% ipython --no-banner

In [1]: import numpy as np

In [2]: from numpy import linalg as LA

In [3]: np.set_printoptions(precision=2, suppress=True, linewidth=160, floatmode="fixed")

In [4]: X = np.loadtxt("run13.csv", delimiter=",")

In [5]: print(X)
[[ -2.69  -7.78  -4.08]
 [ -0.52   0.91   2.43]
 [ -2.50  -6.99  -3.50]
 [ -1.22  -1.89   0.33]
 [ -0.10   2.62   3.71]
 [ -1.84  -4.35  -1.51]
 [ -0.81  -0.24   1.57]
 [ -0.15   2.41   3.55]
 [ -1.13  -1.52   0.61]
 [  1.74   9.95   9.22]
 [ -1.57  -3.28  -0.71]
 [ -0.08   2.67   3.75]
 [ -0.05   2.80   3.85]
 [ -1.77  -4.07  -1.30]
 [  0.52   5.08   5.56]
 [  0.31   4.22   4.92]
 [ -1.30  -2.19   0.11]
 [ -3.74 -11.97  -7.23]]

In [6]: Z = X[[5, 7]].astype(float)

In [7]: for _ in range(3):
   ...:     z = LA.norm(X[:, None] - Z, axis=-1).argmin(axis=1)
   ...:     Z = np.array([X[z == j].mean(axis=0) for j in range(2)])
   ...: 

In [8]: print(z)
[0 1 0 0 1 0 1 1 0 1 0 1 1 0 1 1 0 0]

In [9]: print(np.bincount(z))
[9 9]

In [10]: print(Z[1] - Z[0])
[2.07 8.27 6.21]

In [11]: print(np.abs(Z[1] - Z[0]).argmax())
1

In [12]: rk = LA.matrix_rank(X)

In [13]: print(rk)
2

In [14]: ns = LA.svd(X)[2][rk:].T

In [15]: print(ns.shape)
(3, 1)

In [16]: print([int(LA.matrix_rank(np.delete(X, i, axis=0))) for i in range(18)])
[2, 2, 2, 2, 2, 2, 2, 2, 2, 2, 2, 2, 2, 2, 2, 2, 2, 2]

In [17]: print(np.round(np.trace(LA.pinv(X) @ X), 2))
2.0

In [18]: print(X @ LA.pinv(X) @ X)
[[ -2.69  -7.78  -4.08]
 [ -0.52   0.91   2.43]
 [ -2.50  -6.99  -3.50]
 [ -1.22  -1.89   0.33]
 [ -0.10   2.62   3.71]
 [ -1.84  -4.35  -1.51]
 [ -0.81  -0.24   1.57]
 [ -0.15   2.41   3.55]
 [ -1.13  -1.52   0.61]
 [  1.74   9.95   9.22]
 [ -1.57  -3.28  -0.71]
 [ -0.08   2.67   3.75]
 [ -0.05   2.80   3.85]
 [ -1.77  -4.07  -1.30]
 [  0.52   5.08   5.56]
 [  0.31   4.22   4.92]
 [ -1.30  -2.19   0.11]
 [ -3.74 -11.97  -7.23]]

In [19]: data = np.array([[-1, -2, 3], [0, -1, -3], [1, -1, 2]])

In [20]: print(data)
[[-1 -2  3]
 [ 0 -1 -3]
 [ 1 -1  2]]

In [21]: print(np.round(LA.eigvals(data).sum().real, 2))
0.0

In [22]: print(np.kron(np.eye(2, dtype=int), data))
[[-1 -2  3  0  0  0]
 [ 0 -1 -3  0  0  0]
 [ 1 -1  2  0  0  0]
 [ 0  0  0 -1 -2  3]
 [ 0  0  0  0 -1 -3]
 [ 0  0  0  1 -1  2]]

In [23]: print(np.einsum("ii->", data))
0

In [24]: print(np.round(LA.det(data[::-1]), 2))
-14.0

In [25]: print(np.einsum("ij,ji->", data, data))
18
